>>> import numpy as np
>>> np.set_printoptions(suppress=True, linewidth=120)
>>> def rd(a):
...     return np.round(a, 2) + 0
... 
>>> mat = np.array([[0, 0, 0, 1, 0, 0, 0, 1],
...     [0, 0, 1, 1, 0, 0, 1, 1],
...     [0, 1, 0, 0, 0, 1, 1, 0],
...     [1, 1, 0, 0, 0, 0, 0, 0],
...     [0, 0, 0, 0, 0, 0, 0, 0],
...     [0, 0, 1, 0, 0, 0, 0, 0],
...     [0, 1, 1, 0, 0, 0, 0, 1],
...     [1, 1, 0, 0, 0, 0, 1, 0]])
>>> evals, vecs = np.linalg.eigh(mat)
>>> x0 = np.array([1, 0, 3, 0, 5, 2, 5, 3])
>>> print(x0 @ mat @ x0)
78
>>> rank = np.linalg.matrix_rank(mat)
>>> rank
np.int64(6)
>>> N = np.linalg.svd(mat)[2][rank:].T
>>> rd(N @ N.T)
array([[ 0.2, -0.2,  0. , -0.2,  0. ,  0.2,  0. ,  0.2],
       [-0.2,  0.2,  0. ,  0.2,  0. , -0.2,  0. , -0.2],
       [ 0. ,  0. ,  0. ,  0. ,  0. ,  0. ,  0. ,  0. ],
       [-0.2,  0.2,  0. ,  0.2,  0. , -0.2,  0. , -0.2],
       [ 0. ,  0. ,  0. ,  0. ,  1. ,  0. ,  0. ,  0. ],
       [ 0.2, -0.2,  0. , -0.2,  0. ,  0.2,  0. ,  0.2],
       [ 0. ,  0. ,  0. ,  0. ,  0. ,  0. ,  0. ,  0. ],
       [ 0.2, -0.2,  0. , -0.2,  0. ,  0.2,  0. ,  0.2]])
>>> np.linalg.matrix_rank(mat.T @ mat), np.linalg.matrix_rank(mat @ mat.T)
(np.int64(6), np.int64(6))
>>> print([int(np.linalg.matrix_rank(mat[:, :j + 1])) for j in range(8)])
[1, 2, 3, 4, 4, 5, 6, 6]
>>> np.allclose(mat @ N, 0)
True
>>> rd(mat @ N)
array([[0., 0.],
       [0., 0.],
       [0., 0.],
       [0., 0.],
       [0., 0.],
       [0., 0.],
       [0., 0.],
       [0., 0.]])
>>> [int(np.linalg.matrix_rank(mat[:i])) for i in range(1, len(mat) + 1)]
[1, 2, 3, 4, 4, 5, 6, 6]
>>> np.argwhere(np.triu(mat))
array([[0, 3],
       [0, 7],
       [1, 2],
       [1, 3],
       [1, 6],
       [1, 7],
       [2, 5],
       [2, 6],
       [6, 7]])
>>> mat.sum(axis=0)
array([2, 4, 3, 2, 0, 1, 3, 3])
>>> L = np.diag(mat.sum(axis=1)) - mat
>>> L @ np.ones(8)
array([0., 0., 0., 0., 0., 0., 0., 0.])
>>> print(np.linalg.matrix_rank(L))
6
>>> round(np.linalg.det(L[1:, 1:]))
0
>>> print(L)
[[ 2  0  0 -1  0  0  0 -1]
 [ 0  4 -1 -1  0  0 -1 -1]
 [ 0 -1  3  0  0 -1 -1  0]
 [-1 -1  0  2  0  0  0  0]
 [ 0  0  0  0  0  0  0  0]
 [ 0  0 -1  0  0  1  0  0]
 [ 0 -1 -1  0  0  0  3 -1]
 [-1 -1  0  0  0  0 -1  3]]
>>> feats = np.load("arr.npy")
>>> feats
array([[ 4,  0,  5,  0,  0],
       [ 3,  3,  2, -3,  5],
       [ 3,  5,  1, -5,  2],
       [ 3,  1,  4, -1,  0],
       [ 4,  4,  5, -4,  0],
       [ 4,  0,  1,  0,  1],
       [ 3,  0,  0,  0,  3],
       [ 2,  0,  2,  0,  4]])
>>> rank = np.linalg.matrix_rank(feats)
>>> rank
np.int64(4)
>>> N = np.linalg.svd(feats)[2][rank:].T
>>> print(rd(N[:, 0] / N[np.abs(N[:, 0]).round(6).argmax(), 0]))
[0. 1. 0. 1. 0.]
>>> [int(np.linalg.matrix_rank(feats[:i])) for i in range(1, len(feats) + 1)]
[1, 2, 3, 4, 4, 4, 4, 4]
>>> [int(np.linalg.matrix_rank(np.delete(feats, i, axis=0))) for i in range(8)]
[4, 4, 4, 4, 4, 4, 4, 4]
>>> print(np.allclose(feats @ N, 0))
True
>>> rd(N @ N.T)
array([[0. , 0. , 0. , 0. , 0. ],
       [0. , 0.5, 0. , 0.5, 0. ],
       [0. , 0. , 0. , 0. , 0. ],
       [0. , 0.5, 0. , 0.5, 0. ],
       [0. , 0. , 0. , 0. , 0. ]])
>>> print(N.shape)
(5, 1)
>>> [int(np.linalg.matrix_rank(feats[:, :j + 1])) for j in range(5)]
[1, 2, 3, 3, 4]
>>> rd(np.linalg.norm(feats, 2) / np.linalg.norm(feats))
np.float64(0.84)
>>> left, sv, Vh = np.linalg.svd(feats)
>>> np.argmax(sv[:-1] / (sv[1:] + 1e-6)) + 1
np.int64(4)
>>> other = left[:, :4] @ np.diag(sv[:4]) @ Vh[:4]
>>> np.linalg.matrix_rank(feats, rtol=0.05)
np.int64(4)
>>> rd(np.linalg.norm(feats - other, 2)), rd(sv[4])
(np.float64(0.0), np.float64(0.0))
>>> rd(np.linalg.norm(feats - other) / np.linalg.norm(feats))
np.float64(0.0)
>>> rd(other)
array([[ 4.,  0.,  5.,  0.,  0.],
       [ 3.,  3.,  2., -3.,  5.],
       [ 3.,  5.,  1., -5.,  2.],
       [ 3.,  1.,  4., -1.,  0.],
       [ 4.,  4.,  5., -4.,  0.],
       [ 4.,  0.,  1.,  0.,  1.],
       [ 3.,  0.,  0.,  0.,  3.],
       [ 2.,  0.,  2.,  0.,  4.]])
>>> E = np.load("layer10.npy")
>>> E
array([[1, 2, 1, 2],
       [0, 0, 0, 0],
       [1, 2, 1, 2],
       [0, 0, 0, 0]])
>>> # looks like rank 1
>>> left, sv, Vh = np.linalg.svd(E)
>>> vecs = Vh[:(sv > 1e-8).sum()]
>>> rng = np.random.default_rng(44424)
>>> x0 = E[1] + 5 * E[2] + rng.integers(2) * np.eye(4)[3]
>>> x0
array([ 5., 10.,  5., 10.])
>>> np.allclose(vecs.T @ vecs @ x0, x0)
True
>>> rd(np.linalg.norm(x0 - vecs.T @ vecs @ x0))
np.float64(0.0)
>>> vecs.T @ vecs
array([[0.1, 0.2, 0.1, 0.2],
       [0.2, 0.4, 0.2, 0.4],
       [0.1, 0.2, 0.1, 0.2],
       [0.2, 0.4, 0.2, 0.4]])
>>> np.linalg.matrix_rank(np.vstack([E, x0]))
np.int64(1)
>>> t3 = np.stack([E, 3 * E, E[::-1]])
>>> print(np.linalg.matrix_rank(t3.reshape(3, -1)))
2
>>> np.linalg.matrix_rank(t3)
array([1, 1, 1])
>>> K = np.load("run10.npy")
>>> K
array([[ 1.92,  0.07,  2.19, -0.11,  1.05,  3.08,  1.89],
       [ 1.94, -0.06,  1.85,  0.16,  0.79,  3.01,  1.86],
       [ 1.88, -0.07,  2.14,  0.21,  0.89,  3.06,  1.91],
       [ 2.01, -0.04,  1.9 ,  0.06,  0.97,  3.01,  1.96],
       [ 1.97,  0.09,  2.06,  0.21,  0.99,  2.88,  2.07],
       [ 2.08,  0.14,  2.09,  0.03,  1.08,  2.99,  1.94],
       [ 1.85,  0.04,  1.87,  3.  ,  1.94,  1.9 ,  3.03],
       [ 1.97, -0.15,  1.93,  3.18,  1.9 ,  2.02,  3.16],
       [ 2.07, -0.17,  2.04,  3.14,  1.97,  2.02,  2.82],
       [ 2.12, -0.04,  1.92,  3.08,  1.88,  1.98,  2.96],
       [ 2.04,  0.13,  1.89,  3.05,  2.04,  1.8 ,  2.93],
       [ 1.86, -0.05,  2.05,  3.06,  2.22,  1.92,  3.  ]])
>>> hat = K @ np.linalg.solve(K.T @ K, K.T)
>>> rd(np.diag(hat))
array([0.39, 0.68, 0.61, 0.7 , 0.59, 0.4 , 0.61, 0.64, 0.71, 0.39, 0.56, 0.71])
>>> rd(np.linalg.eigvalsh(hat))
array([0., 0., 0., 0., 0., 1., 1., 1., 1., 1., 1., 1.])
>>> rd(np.trace(hat))
np.float64(7.0)
